$ python -q
>>> import numpy as np
>>> np.set_printoptions(precision=2, suppress=True, linewidth=160)
>>> def rd(a):
...     return np.round(a, 2) + 0
... 
>>> B = np.array([[0, 8], [2, 9]])
>>> A = np.tile(B, (2, 2))
>>> A
array([[0, 8, 0, 8],
       [2, 9, 2, 9],
       [0, 8, 0, 8],
       [2, 9, 2, 9]])
>>> rk = np.linalg.matrix_rank(A)
>>> rk
np.int64(2)
>>> N = np.linalg.svd(A)[2][rk:].T
>>> rd(A @ N)
array([[0., 0.],
       [0., 0.],
       [0., 0.],
       [0., 0.]])
>>> np.linalg.matrix_rank(A.T @ A), np.linalg.matrix_rank(A @ A.T)
(np.int64(2), np.int64(2))
>>> np.einsum("ii->", A)
np.int64(18)
>>> rd(np.linalg.det(A.T))
np.float64(0.0)
>>> np.einsum("ij,ji->", A, A)
np.int64(452)
>>> rd(np.poly(A))
array([  1., -18., -64.,   0.,   0.])
>>> rd(np.linalg.eigvals(A))
array([21.04, -3.04,  0.  ,  0.  ])
>>> w1 = np.array([[-1, 0, -1], [-2, 0, -2], [1, 2, -1], [1, -1, -2]])
>>> coef = np.array([2, 0, 0])
>>> act = np.maximum(A @ w1 + coef, 0)
>>> (act > 0).astype(int)
array([[0, 0, 0],
       [0, 0, 0],
       [0, 0, 0],
       [0, 0, 0]])
>>> act
array([[0, 0, 0],
       [0, 0, 0],
       [0, 0, 0],
       [0, 0, 0]])
>>> (act > 0).mean(axis=0)
array([0., 0., 0.])
>>> Z = np.array([[-2, 5], [-4, 4], [1, -2]])
>>> (act @ Z).round(6).argmax(axis=1)
array([0, 0, 0, 0])
>>> act @ Z
array([[0, 0],
       [0, 0],
       [0, 0],
       [0, 0]])
>>> r0, g = A[1], A[0]
>>> r0 @ g
np.int64(144)
>>> pr = (r0 @ g) / (r0 @ r0) * r0
>>> rd(np.linalg.norm(r0 + g) ** 2 + np.linalg.norm(r0 - g) ** 2)
np.float64(596.0)
>>> rd((g - pr) @ r0)
np.float64(0.0)
>>> T = np.stack([A, 5 * A, A[::-1]])
>>> np.linalg.matrix_rank(T.reshape(3, -1))
np.int64(2)
>>> K = np.array([[-1, 2, -2, -1, -1, 0, -2, 1],
...     [5, -10, 10, 5, 5, 0, 10, -5],
...     [9, -18, 18, 9, 9, 0, 18, -9],
...     [-1, 2, -2, -1, -1, 0, -2, 1],
...     [0, 0, 0, 0, 0, 0, 0, 0],
...     [0, 0, 0, 0, 0, 0, 0, 0],
...     [-2, 4, -4, -2, -2, 0, -4, 2]])
>>> np.abs(np.diag(np.linalg.qr(K)[1])) > 1e-9
array([ True, False, False, False, False, False, False])
>>> rd(np.trace(np.linalg.pinv(K) @ K))
np.float64(1.0)
>>> np.allclose(K[:-1].T @ np.linalg.lstsq(K[:-1].T, K[-1])[0], K[-1])
True
>>> rd(K @ np.linalg.pinv(K) @ K)
array([[ -1.,   2.,  -2.,  -1.,  -1.,   0.,  -2.,   1.],
       [  5., -10.,  10.,   5.,   5.,   0.,  10.,  -5.],
       [  9., -18.,  18.,   9.,   9.,   0.,  18.,  -9.],
       [ -1.,   2.,  -2.,  -1.,  -1.,   0.,  -2.,   1.],
       [  0.,   0.,   0.,   0.,   0.,   0.,   0.,   0.],
       [  0.,   0.,   0.,   0.,   0.,   0.,   0.,   0.],
       [ -2.,   4.,  -4.,  -2.,  -2.,   0.,  -4.,   2.]])
>>> rk = np.linalg.matrix_rank(K)
>>> rk
np.int64(1)
>>> N = np.linalg.svd(K)[2][rk:].T
>>> np.allclose(K @ N, 0)
True
>>> [int(np.linalg.matrix_rank(K[:, :j + 1])) for j in range(8)]
[1, 1, 1, 1, 1, 1, 1, 1]
>>> np.linalg.matrix_rank(K.T @ K), np.linalg.matrix_rank(K @ K.T)
(np.int64(1), np.int64(1))
>>> m1 = np.loadtxt("block11.csv", delimiter=",")
>>> m1
array([[1., 0., 0., 0., 0.],
       [0., 0., 0., 1., 0.],
       [0., 0., 1., 0., 0.],
       [0., 1., 0., 0., 0.],
       [0., 0., 0., 0., 1.]])
>>> ev, V = np.linalg.eig(m1)
>>> m1 @ V[:, 0] - ev[0] * V[:, 0]
array([0., 0., 0., 0., 0.])
>>> rd(np.sort(np.linalg.eigvals(m1.T)))
array([-1.,  1.,  1.,  1.,  1.])
>>> x = np.array([-5, 0, 5, -2, -4])
>>> a = np.maximum(m1 @ x, 0)
>>> a
array([0., 0., 5., 0., 0.])
>>> rd(np.tanh(m1 @ x))
array([-1.  , -0.96,  1.  ,  0.  , -1.  ])
>>> np.maximum(m1 @ (3 * x), 0)
array([ 0.,  0., 15.,  0.,  0.])
>>> m1 * (a > 1e-9)[:, None]
array([[0., 0., 0., 0., 0.],
       [0., 0., 0., 0., 0.],
       [0., 0., 1., 0., 0.],
       [0., 0., 0., 0., 0.],
       [0., 0., 0., 0., 0.]])
>>> np.flatnonzero(a > 1e-9)
array([2])
>>> arr = np.load("m.npy")
>>> arr
array([[2, 0, 0],
       [0, 2, 0],
       [0, 0, 2]])
>>> arr[:, 0] @ arr[:, 2]
np.int64(0)
>>> rd(np.linalg.norm(arr, axis=0))
array([2., 2., 2.])
>>> rd(np.linalg.pinv(arr))
array([[0.5, 0. , 0. ],
       [0. , 0.5, 0. ],
       [0. , 0. , 0.5]])
>>> arr @ arr.T
array([[4, 0, 0],
       [0, 4, 0],
       [0, 0, 4]])
>>> low = np.linalg.cholesky(arr)
>>> rd(np.diag(low) ** 2)
array([2., 2., 2.])
>>> np.linalg.eigvalsh(arr).min() > 0
np.True_
>>> arr @ np.ones(3)
array([2., 2., 2.])
>>> arr @ (-1.0) ** np.arange(3)
array([ 2., -2.,  2.])
>>> np.sort(np.abs(np.fft.fft(arr[0]))), rd(np.sort(np.linalg.svd(arr, compute_uv=False)))
(array([2., 2., 2.]), array([2., 2., 2.]))
>>> np.allclose(arr @ arr.T, arr.T @ arr)
True
